% ipython --no-banner

In [1]: import numpy as np

In [2]: np.set_printoptions(suppress=True, linewidth=120)

In [3]: M2 = np.array([[1, -2], [1, 0]])

In [4]: W2 = np.array([[2, 1], [0, 1]])

In [5]: J = np.block([[M2, np.array([[-2, 1], [-1, 2]])], [np.zeros((2, 2)), W2]])

In [6]: J
Out[6]: 
array([[ 1., -2., -2.,  1.],
       [ 1.,  0., -1.,  2.],
       [ 0.,  0.,  2.,  1.],
       [ 0.,  0.,  0.,  1.]])

In [7]: np.trace(J)
Out[7]: np.float64(4.0)

In [8]: np.round(np.linalg.matrix_power(J, 2), 2)
Out[8]: 
array([[-1., -2., -4., -4.],
       [ 1., -2., -4.,  2.],
       [ 0.,  0.,  4.,  3.],
       [ 0.,  0.,  0.,  1.]])

In [9]: (J + J.T) / 2
Out[9]: 
array([[ 1. , -0.5, -1. ,  0.5],
       [-0.5,  0. , -0.5,  1. ],
       [-1. , -0.5,  2. ,  0.5],
       [ 0.5,  1. ,  0.5,  1. ]])

In [10]: round(float(np.abs(np.linalg.eigvals(J)).max()), 2)
Out[10]: 2.0

In [11]: u, v = J[1], J[2]

In [12]: u @ u
Out[12]: np.float64(6.0)

In [13]: pr = (u @ v) / (u @ u) * u

In [14]: np.round(np.linalg.norm(u + v) ** 2 + np.linalg.norm(u - v) ** 2, 2)
Out[14]: np.float64(22.0)

In [15]: (v - pr) @ u
Out[15]: np.float64(0.0)

In [16]: M2 = np.array([[0, 3], [1, 3], [3, -1], [1, -1]])

In [17]: J @ M2
Out[17]: 
array([[-7., -2.],
       [-1.,  2.],
       [ 7., -3.],
       [ 1., -1.]])

In [18]: np.vstack([J, M2.T]).shape
Out[18]: (6, 4)

In [19]: np.einsum("ik,kj->ij", J, M2)
Out[19]: 
array([[-7., -2.],
       [-1.,  2.],
       [ 7., -3.],
       [ 1., -1.]])

In [20]: np.einsum("ij->j", J)
Out[20]: array([ 2., -2., -1.,  5.])
